$ python -q
>>> import numpy as np
>>> np.set_printoptions(precision=2, suppress=True, linewidth=100, floatmode="fixed")
>>> J = np.load("sample9.npy")
>>> J
array([[0.00, 0.00, 2.00, 0.00, 5.00],
       [0.00, 0.00, 2.00, 4.00, 5.00],
       [2.00, 2.00, 0.00, 0.00, 0.00],
       [0.00, 4.00, 0.00, 0.00, 0.00],
       [5.00, 5.00, 0.00, 0.00, 0.00]])
>>> vals, V = np.linalg.eigh(J)
>>> np.round(V.T @ V, 2) + 0
array([[1.00, 0.00, 0.00, 0.00, 0.00],
       [0.00, 1.00, 0.00, 0.00, 0.00],
       [0.00, 0.00, 1.00, 0.00, 0.00],
       [0.00, 0.00, 0.00, 1.00, 0.00],
       [0.00, 0.00, 0.00, 0.00, 1.00]])
>>> left, s, Vt = np.linalg.svd(J)
>>> np.argmax(s[:-1] / (s[1:] + 1e-6)) + 1
np.int64(4)
>>> other = left[:, :4] @ np.diag(s[:4]) @ Vt[:4]
>>> other.round(2) + 0
array([[0.00, 0.00, 2.00, 0.00, 5.00],
       [0.00, 0.00, 2.00, 4.00, 5.00],
       [2.00, 2.00, 0.00, 0.00, 0.00],
       [0.00, 4.00, 0.00, 0.00, 0.00],
       [5.00, 5.00, 0.00, 0.00, 0.00]])
>>> np.linalg.matrix_rank(J, rtol=0.05)
np.int64(4)
>>> np.round(np.linalg.norm(J - other) / np.linalg.norm(J), 2)
np.float64(0.0)
>>> A = np.load("layer10.npy")
>>> A
array([[ 1,  0,  0,  0,  0],
       [ 0,  2,  0,  0,  0],
       [ 0,  0, -3,  0,  0],
       [ 0,  0,  0, -3,  0],
       [ 0,  0,  0,  0,  0]])
>>> (A + A.T) / 2
array([[ 1.00,  0.00,  0.00,  0.00,  0.00],
       [ 0.00,  2.00,  0.00,  0.00,  0.00],
       [ 0.00,  0.00, -3.00,  0.00,  0.00],
       [ 0.00,  0.00,  0.00, -3.00,  0.00],
       [ 0.00,  0.00,  0.00,  0.00,  0.00]])
>>> np.sort(np.abs(np.linalg.eigvals(A)))
array([0.00, 1.00, 2.00, 3.00, 3.00])
>>> np.round(np.linalg.det(A), 2)
np.float64(0.0)
>>> np.linalg.matrix_power(A, 2)
array([[1, 0, 0, 0, 0],
       [0, 4, 0, 0, 0],
       [0, 0, 9, 0, 0],
       [0, 0, 0, 9, 0],
       [0, 0, 0, 0, 0]])
>>> other = A[0, 0] * A[1:] - np.outer(A[1:, 0], A[0])
>>> other
array([[ 0,  2,  0,  0,  0],
       [ 0,  0, -3,  0,  0],
       [ 0,  0,  0, -3,  0],
       [ 0,  0,  0,  0,  0]])
>>> np.linalg.matrix_rank(other), np.linalg.matrix_rank(A)
(np.int64(3), np.int64(4))
>>> np.flatnonzero(~other.round(6).any(axis=1))
array([3])
>>> left, s, Vt = np.linalg.svd(A, full_matrices=False)
>>> (s > 1e-8).sum()
np.int64(4)
>>> left.T @ left
array([[1.00, 0.00, 0.00, 0.00, 0.00],
       [0.00, 1.00, 0.00, 0.00, 0.00],
       [0.00, 0.00, 1.00, 0.00, 0.00],
       [0.00, 0.00, 0.00, 1.00, 0.00],
       [0.00, 0.00, 0.00, 0.00, 1.00]])
>>> left.shape, s.shape, Vt.shape
((5, 5), (5,), (5, 5))
>>> w1 = np.array([[3, 3, 0], [0, 3, 2], [0, 0, 3], [2, 3, 0], [1, 2, 3]])
>>> coef = np.array([-7, 3, -1])
>>> H = np.maximum(A @ w1 + coef, 0)
>>> (H > 0).astype(int)
array([[0, 1, 0],
       [0, 1, 1],
       [0, 1, 0],
       [0, 0, 0],
       [0, 1, 0]])
>>> H
array([[0, 6, 0],
       [0, 9, 3],
       [0, 3, 0],
       [0, 0, 0],
       [0, 3, 0]])
>>> (H > 0).mean(axis=0)
array([0.00, 0.80, 0.20])
>>> C = np.array([[-7, 5, 6], [6, -2, -7], [-8, 7, -1]])
>>> w1 @ C
array([[ -3,   9,  -3],
       [  2,   8, -23],
       [-24,  21,  -3],
       [  4,   4,  -9],
       [-19,  22, -11]])
>>> (H @ C).round(6).argmax(axis=1)
array([0, 0, 0, 0, 0])
>>> t3 = np.stack([H, -3 * H, H[::-1]])
>>> t3.sum(axis=0)
array([[  0,  -9,   0],
       [  0, -18,  -6],
       [  0,  -3,   0],
       [  0,   9,   3],
       [  0,   0,   0]])
>>> np.linalg.norm(t3, axis=(1, 2))
array([12.00, 36.00, 12.00])
>>> np.linalg.matrix_rank(t3)
array([2, 2, 2])
>>> mat = np.load("block17.npy")
>>> mat
array([[0, 1, 1, 0, 0, 0],
       [1, 0, 0, 0, 0, 0],
       [1, 0, 0, 1, 0, 1],
       [0, 0, 1, 0, 0, 1],
       [0, 0, 0, 0, 0, 0],
       [0, 0, 1, 1, 0, 0]])
>>> u = np.array([-7, -3])
>>> np.correlate(mat[2], mat[3], "full")
array([1, 0, 0, 2, 0, 1, 1, 0, 1, 0, 0])
>>> vals, V = np.linalg.eigh(mat)
>>> np.unique(vals.round(6) + 0, return_counts=True)[1]
array([1, 1, 1, 1, 1, 1])
>>> np.linalg.svd(mat, compute_uv=False)
array([2.21, 1.68, 1.00, 1.00, 0.54, 0.00])
>>> np.abs(V[:, -1]).round(6).argmax()
np.int64(2)
>>> (np.linalg.matrix_power((mat != 0) + (mat.T != 0) + np.eye(6), 6) > 0).astype(int)
array([[1, 1, 1, 1, 0, 1],
       [1, 1, 1, 1, 0, 1],
       [1, 1, 1, 1, 0, 1],
       [1, 1, 1, 1, 0, 1],
       [0, 0, 0, 0, 1, 0],
       [1, 1, 1, 1, 0, 1]])
>>> np.flatnonzero(np.linalg.matrix_power((mat != 0) + (mat.T != 0) + np.eye(6), 6)[2])
array([0, 1, 2, 3, 5])
>>> vals, V = np.linalg.eigh(mat)
>>> x = np.array([2, 2, 2, 0, 1, 0])
>>> V * np.abs(vals) @ V.T
array([[ 1.32,  0.03, -0.08,  0.35,  0.00,  0.35],
       [ 0.03,  0.91,  0.41, -0.06,  0.00, -0.06],
       [-0.08,  0.41,  1.61,  0.33,  0.00,  0.33],
       [ 0.35, -0.06,  0.33,  1.29,  0.00,  0.29],
       [ 0.00,  0.00,  0.00,  0.00,  0.00,  0.00],
       [ 0.35, -0.06,  0.33,  0.29,  0.00,  1.29]])
>>> (np.sign(V[:, -1].round(6)) == np.sign(V[0, -1].round(6))).astype(int)
array([1, 1, 1, 1, 0, 1])
>>> np.abs(mat).sum(axis=1).max(), np.round(np.abs(vals).max(), 2)
(np.int64(3), np.float64(2.21))
>>> r = np.linalg.matrix_rank(mat)
>>> r
np.int64(5)
>>> N = np.linalg.svd(mat)[2][r:].T
>>> [int(np.linalg.matrix_rank(np.delete(mat, i, axis=0))) for i in range(6)]
[4, 4, 4, 4, 5, 4]
>>> mat @ N
array([[0.00],
       [0.00],
       [0.00],
       [0.00],
       [0.00],
       [0.00]])
>>> N[:, 0] / N[np.abs(N[:, 0]).round(6).argmax(), 0]
array([0.00, 0.00, 0.00, 0.00, 1.00, 0.00])
>>> N.shape
(6, 1)
>>> np.linalg.matrix_rank(mat.T @ mat), np.linalg.matrix_rank(mat @ mat.T)
(np.int64(5), np.int64(5))
>>> u = np.array([-1, -1, 2, -4, -5]) + 0.5
>>> E = np.eye(5) - 2 * np.outer(u, u) / (u @ u)
>>> E
array([[ 0.99, -0.01,  0.06, -0.09, -0.11],
       [-0.01,  0.99,  0.06, -0.09, -0.11],
       [ 0.06,  0.06,  0.68,  0.45,  0.57],
       [-0.09, -0.09,  0.45,  0.38, -0.80],
       [-0.11, -0.11,  0.57, -0.80, -0.03]])
>>> x = np.array([2, 0, 0, 1, 0])
>>> [p for p in range(1, 25) if np.allclose(np.linalg.matrix_power(E, p), np.eye(5))]
[2, 4, 6, 8, 10, 12, 14, 16, 18, 20, 22, 24]
>>> np.round(E.T @ (E @ x), 2) + 0
array([2.00, 0.00, 0.00, 1.00, 0.00])
>>> np.linalg.inv(E)
array([[ 0.99, -0.01,  0.06, -0.09, -0.11],
       [-0.01,  0.99,  0.06, -0.09, -0.11],
       [ 0.06,  0.06,  0.68,  0.45,  0.57],
       [-0.09, -0.09,  0.45,  0.38, -0.80],
       [-0.11, -0.11,  0.57, -0.80, -0.03]])
>>> round(float(np.linalg.norm(x)), 2), round(np.linalg.norm(E @ x), 2)
(2.24, np.float64(2.24))
>>> np.round(np.linalg.det(E), 2)
np.float64(-1.0)
